$ python3 -q
>>> import numpy as np
>>> import numpy.linalg as la
>>> np.set_printoptions(suppress=True, linewidth=100)
>>> rd = lambda a: np.round(a, 3) + 0
>>> J = np.loadtxt("dump.csv", delimiter=",")
>>> J
array([[ 2.,  1.,  2.,  0.,  0.,  2.,  1.,  1.,  0.,  2.,  0.],
       [ 2.,  0.,  2.,  1.,  2.,  0.,  1.,  0.,  1.,  1.,  0.],
       [ 0.,  1.,  0.,  0.,  2.,  1.,  0.,  1.,  0.,  2.,  2.],
       [ 0.,  2.,  1.,  2.,  2.,  2.,  0.,  0.,  2.,  1.,  2.],
       [ 1.,  0.,  0.,  1.,  2.,  1.,  2.,  1.,  0.,  2.,  2.],
       [ 1.,  0.,  2.,  1.,  1.,  2.,  1.,  0.,  1.,  1.,  1.],
       [ 2.,  0.,  1.,  1.,  2.,  2.,  2.,  1.,  0.,  1.,  2.],
       [ 2.,  0.,  1.,  0.,  2.,  0.,  0.,  0.,  2.,  1.,  2.],
       [ 2.,  2.,  1.,  2.,  2.,  2.,  0.,  2.,  2.,  1.,  2.],
       [ 2.,  1.,  2.,  0.,  2.,  1.,  2.,  2.,  1.,  2.,  2.],
       [ 2.,  1.,  0.,  2.,  1.,  1.,  2.,  2.,  2.,  0.,  1.],
       [ 0.,  2.,  0.,  1.,  2.,  2.,  0.,  0.,  1.,  1.,  1.],
       [ 2.,  2.,  2.,  2.,  1.,  2.,  1.,  2.,  0.,  2.,  0.],
       [-2.,  1., -2., -2., -4.,  2., -1.,  1., -2.,  0.,  0.]])
>>> x = np.array([-9, 0, 7, 8, -5, -7, -7, 0, -1, -8, -4])
>>> J @ np.ones(11)
array([11., 10.,  9., 14., 12., 11., 14., 10., 18., 17., 14., 10., 16., -9.])
>>> np.sign((J @ x).round(6))
array([-1., -1., -1., -1., -1., -1., -1., -1., -1., -1., -1., -1., -1.,  1.])
>>> J @ x
array([-41., -22., -41., -19., -56., -26., -57., -39., -37., -60., -34., -29., -30.,   3.])
